% python3 -q
>>> import numpy as np
>>> np.set_printoptions(suppress=True, linewidth=200)
>>> B = np.array([[0.1], [0.4], [-0.9]])
>>> W2 = np.array([[-0.7, -1.1, -0.2, 0.3]])
>>> arr = B @ W2
>>> arr.round(3)
array([[-0.07, -0.11, -0.02,  0.03],
       [-0.28, -0.44, -0.08,  0.12],
       [ 0.63,  0.99,  0.18, -0.27]])
>>> round(np.linalg.norm(arr, 2) / np.linalg.norm(arr), 3)
np.float64(1.0)
>>> np.linalg.cond(arr) > 100
np.True_
>>> [round(float(x), 3) for x in np.linalg.svd(arr, compute_uv=False)[:3]]
[1.339, 0.0, 0.0]
>>> Uu, s, Vh = np.linalg.svd(arr)
>>> np.argmax(s[:-1] / (s[1:] + 1e-6)) + 1
np.int64(1)
>>> s.round(3) + 0
array([1.339, 0.   , 0.   ])
>>> B = Uu[:, :1] @ np.diag(s[:1]) @ Vh[:1]
>>> B.round(3)
array([[-0.07, -0.11, -0.02,  0.03],
       [-0.28, -0.44, -0.08,  0.12],
       [ 0.63,  0.99,  0.18, -0.27]])
>>> np.round(np.linalg.norm(arr - B) / np.linalg.norm(arr), 3)
np.float64(0.0)
>>> np.round(np.linalg.norm(arr - B, 2), 3), round(float(s[1]), 3)
(np.float64(0.0), 0.0)
>>> np.linalg.matrix_rank(arr, rtol=0.05)
np.int64(1)
>>> np.linalg.matrix_rank(B)
np.int64(1)
>>> round(np.abs(arr - B).max(), 3)
np.float64(0.0)
>>> E = np.array([[-0.91, -0.07, 0.28, 0.21],
...     [-0.41, 2.08, 0.23, -0.54],
...     [0.75, -1.35, -0.3, 0.25]])
>>> w1 = np.array([[6, -7], [-5, 8], [3, -5], [9, 6]])
>>> c = np.array([2, 1])
>>> act = np.maximum(E @ w1 + c, 0)
>>> np.round((act > 0).mean(axis=0), 3)
array([0.333, 0.667])
>>> (act > 0).astype(int)
array([[0, 1],
       [0, 1],
       [1, 0]])
>>> W2 = np.array([[1, 1], [-1, -1]])
>>> (act @ W2).round(6).argmax(axis=1)
array([0, 0, 0])
>>> W0 = np.load("x.npy")
>>> W0
array([[-1.3,  0.5,  0. ],
       [-0.2, -0.4,  0.5],
       [ 0.6, -1.6, -4. ]])
>>> rng = np.random.default_rng(113571)
>>> idx = rng.permutation(3)
>>> idx
array([0, 1, 2])
>>> B = W0[idx][:, idx]
>>> B
array([[-1.3,  0.5,  0. ],
       [-0.2, -0.4,  0.5],
       [ 0.6, -1.6, -4. ]])
>>> np.allclose(B, W0)
True
>>> np.round(np.sort(np.abs(np.linalg.eigvals(B))), 3)
array([0.742, 1.212, 3.746])
>>> np.diag(B)
array([-1.3, -0.4, -4. ])
>>> vals, V = np.linalg.eig(W0)
>>> np.round(W0 @ V[:, 0] - vals[0] * V[:, 0], 3) + 0
array([0., 0., 0.])
>>> np.round(np.sort(np.linalg.eigvals(W0.T)), 3)
array([-3.746, -1.212, -0.742])
>>> vals.round(3)
array([-3.746, -1.212, -0.742])
>>> np.round(np.sort(np.linalg.eigvals(np.linalg.inv(W0))), 3)
array([-1.347, -0.825, -0.267])
>>> B = W0 / np.sqrt((W0 ** 2).mean(axis=1, keepdims=True))
>>> np.round(np.linalg.norm(B, axis=1), 3)
array([1.732, 1.732, 1.732])
>>> B[0].round(3)
array([-1.617,  0.622,  0.   ])
>>> B = np.linalg.inv(W0)
>>> B.round(3)
array([[-0.712, -0.593, -0.074],
       [ 0.148, -1.543, -0.193],
       [-0.166,  0.528, -0.184]])
>>> round(float(np.linalg.slogdet(W0)[0]), 3)
-1.0
>>> np.allclose(B, W0.T)
False
>>> np.round(W0 @ B, 3) + 0
array([[1., 0., 0.],
       [0., 1., 0.],
       [0., 0., 1.]])
>>> (np.abs(B) > 1e-9).astype(int)
array([[1, 1, 1],
       [1, 1, 1],
       [1, 1, 1]])
>>> np.round(np.linalg.cond(W0), 3)
np.float64(7.633)
>>> M = np.loadtxt("test16.csv", delimiter=",")
>>> M
array([[-4.,  4., -2.],
       [ 3.,  4.,  2.],
       [-4.,  3., -2.],
       [-5.,  2., -3.]])
>>> np.round(np.linalg.norm(M, 2) / np.linalg.norm(M), 3)
np.float64(0.876)
>>> np.round(np.abs(np.linalg.svd(M)[2][-1]), 3)
array([0.507, 0.064, 0.859])
>>> round(np.log10(np.linalg.cond(M)))
2
>>> gram = M.T @ M
>>> np.allclose(gram, gram.T)
True
>>> np.round(np.linalg.eigvalsh(gram)[::-1], 3)
array([101.292,  30.659,   0.049])
>>> gram
array([[ 66., -26.,  37.],
       [-26.,  45., -12.],
       [ 37., -12.,  21.]])
>>> Uu, s, Vh = np.linalg.svd(M, full_matrices=False)
>>> np.round(np.abs(Vh[0]), 3)
array([0.782, 0.453, 0.428])
>>> (s > 1e-8).sum()
np.int64(3)
>>> np.round(Uu.T @ M @ Vh.T, 3) + 0
array([[10.064,  0.   ,  0.   ],
       [ 0.   ,  5.537,  0.   ],
       [ 0.   ,  0.   ,  0.222]])
>>> np.round(Vh @ Vh.T, 3) + 0
array([[1., 0., 0.],
       [0., 1., 0.],
       [0., 0., 1.]])
>>> np.allclose(Uu * s @ Vh, M)
True
>>> np.round(Uu.T @ Uu, 3) + 0
array([[1., 0., 0.],
       [0., 1., 0.],
       [0., 0., 1.]])
>>> s.round(3)
array([10.064,  5.537,  0.222])
>>> Uu, s, Vh = np.linalg.svd(M)
>>> np.argmax(s[:-1] / (s[1:] + 1e-6)) + 1
np.int64(2)
>>> s.round(3)
array([10.064,  5.537,  0.222])
>>> B = Uu[:, :2] @ np.diag(s[:2]) @ Vh[:2]
>>> np.linalg.matrix_rank(B)
np.int64(2)
>>> idx = rng.permutation(3)
>>> B = M[:, idx] * rng.choice([-1, 1], 3)
>>> B
array([[-4.,  2.,  4.],
       [-4., -2., -3.],
       [-3.,  2.,  4.],
       [-2.,  3.,  5.]])
>>> Uu, _, Vh = np.linalg.svd(M.T @ B)
>>> np.round(np.linalg.lstsq(M, B)[0], 3) + 0
array([[ 0.,  0., -1.],
       [-1.,  0.,  0.],
       [ 0., -1.,  0.]])
>>> np.round(Uu @ Vh, 3) + 0
array([[ 0.,  0., -1.],
       [-1.,  0.,  0.],
       [ 0., -1.,  0.]])
>>> idx
array([1, 2, 0])
>>> mat = 0.2 ** np.abs(np.subtract.outer(np.arange(4), np.arange(4)))
>>> mat.round(3)
array([[1.   , 0.2  , 0.04 , 0.008],
       [0.2  , 1.   , 0.2  , 0.04 ],
       [0.04 , 0.2  , 1.   , 0.2  ],
       [0.008, 0.04 , 0.2  , 1.   ]])
>>> vals, V = np.linalg.eigh(mat)
>>> np.round(V.T @ V, 3) + 0
array([[1., 0., 0., 0.],
       [0., 1., 0., 0.],
       [0., 0., 1., 0.],
       [0., 0., 0., 1.]])
>>> np.round(V @ np.diag(vals) @ V.T, 3)
array([[1.   , 0.2  , 0.04 , 0.008],
       [0.2  , 1.   , 0.2  , 0.04 ],
       [0.04 , 0.2  , 1.   , 0.2  ],
       [0.008, 0.04 , 0.2  , 1.   ]])
>>> np.round(np.abs(V[:, -1]), 3)
array([0.396, 0.586, 0.586, 0.396])
>>> np.unique(vals.round(6) + 0, return_counts=True)[1]
array([1, 1, 1, 1])
>>> np.abs(V[:, -1]).round(6).argmax()
np.int64(1)
>>> np.round(np.linalg.svd(mat, compute_uv=False), 3)
array([1.362, 1.083, 0.846, 0.709])
>>> round(vals.sum(), 3), np.trace(mat)
(np.float64(4.0), np.float64(4.0))
>>> (vals > 1e-8).sum(), (vals < -1e-8).sum()
(np.int64(4), np.int64(0))
